$ python3 -q
>>> import numpy as np
>>> from numpy import linalg as LA
>>> np.set_printoptions(suppress=True, linewidth=140)
>>> rnd = lambda a: np.round(a, 2) + 0
>>> arr = np.loadtxt("mat.csv", delimiter=",")
>>> print(arr)
[[-0.74 -0.33  0.13  0.37]
 [-2.61 -2.09 -0.64  2.02]
 [-5.04 -1.92  0.48 -0.12]
 [-4.97 -2.42 -0.53 -0.85]]
>>> print(np.trace(arr))
-3.2
>>> assert arr == arr.T
Traceback (most recent call last):
  File "<python-input-7>", line 1, in <module>
    assert arr == arr.T
           ^^^^^^^^^^^^
ValueError: The truth value of an array with more than one element is ambiguous. Use a.any() or a.all()
>>> print(rnd(np.abs(LA.eigvals(arr)).max()))
3.07
>>> print(np.allclose(arr, arr.T))
False
>>> print(rnd(np.sort(np.abs(LA.eigvals(arr)))))
[0.   0.54 3.07 3.07]
>>> rng = np.random.default_rng(503)
>>> idx = rng.permutation(4)
>>> print(idx)
[2 1 3 0]
>>> Y = arr[idx][:, idx]
>>> print(np.allclose(Y, arr))
False
>>> print(rnd(np.sort(np.abs(LA.eigvals(Y)))))
[0.   0.54 3.07 3.07]
>>> print(np.diag(Y))
[ 0.48 -2.09 -0.85 -0.74]
>>> print(np.trace(Y))
-3.2
>>> print(LA.cond(arr) > 100)
True
>>> print(LA.matrix_rank(arr, rtol=0.1))
3
>>> print(rnd(np.trace(LA.pinv(arr) @ arr)))
3.0
>>> print(np.allclose(arr[:-1].T @ LA.lstsq(arr[:-1].T, arr[-1])[0], arr[-1]))
True
>>> print(np.unique(arr.round(6), axis=0).shape)
(4, 4)
>>> print(LA.lstsq(arr[:-1].T, arr[-1])[2])
3
>>> J = np.load("block10.npy")
>>> print(rnd(J))
[[-0.86 -0.41  0.3 ]
 [ 0.43 -0.9   0.02]
 [ 0.26  0.15  0.95]]
>>> q = J.astype(float).copy()
>>> for j in range(3):
...     q[:, j] -= q[:, :j] @ (q[:, :j].T @ q[:, j])
...     q[:, j] /= LA.norm(q[:, j])
... 
>>> print(rnd(q.T @ J))
[[1. 0. 0.]
 [0. 1. 0.]
 [0. 0. 1.]]
>>> print(rnd(q.T @ q))
[[1. 0. 0.]
 [0. 1. 0.]
 [0. 0. 1.]]
>>> left, sv, vt = LA.svd(arr)
>>> vecs = vt[:(sv > 1e-8).sum()]
>>> x0 = arr[0] + 5 * arr[1] + rng.integers(2) * np.eye(4)[0]
>>> print(rnd(x0))
[-13.79 -10.78  -3.07  10.47]
>>> print(rnd(vecs.T @ vecs))
[[ 0.88  0.26 -0.18  0.06]
 [ 0.26  0.42  0.4  -0.13]
 [-0.18  0.4   0.72  0.09]
 [ 0.06 -0.13  0.09  0.97]]
>>> left, sv, vt = LA.svd(arr)
>>> print(np.argmax(sv[:-1] / (sv[1:] + 1e-6)) + 1)
3
>>> print(rnd(sv))
[8.42 2.37 0.96 0.  ]
>>> Y = left[:, :3] @ np.diag(sv[:3]) @ vt[:3]
>>> print(rnd(LA.norm(arr - Y, 2)), rnd(sv[3]))
0.0 0.0
>>> J.inv()
Traceback (most recent call last):
  File "<python-input-41>", line 1, in <module>
    J.inv()
    ^^^^^
AttributeError: 'numpy.ndarray' object has no attribute 'inv'
>>> print(np.allclose(J @ J.T, J.T @ J))
True
>>> print(rnd(np.trace(J)))
-0.81
>>> print(rnd(np.abs(LA.eigvals(J)).max()))
1.0
>>> print(rnd((J - J.T) / 2))
[[ 0.   -0.42  0.02]
 [ 0.42  0.   -0.06]
 [-0.02  0.06  0.  ]]
>>> print(rnd(np.sort(np.abs(LA.eigvals(J)))))
[1. 1. 1.]
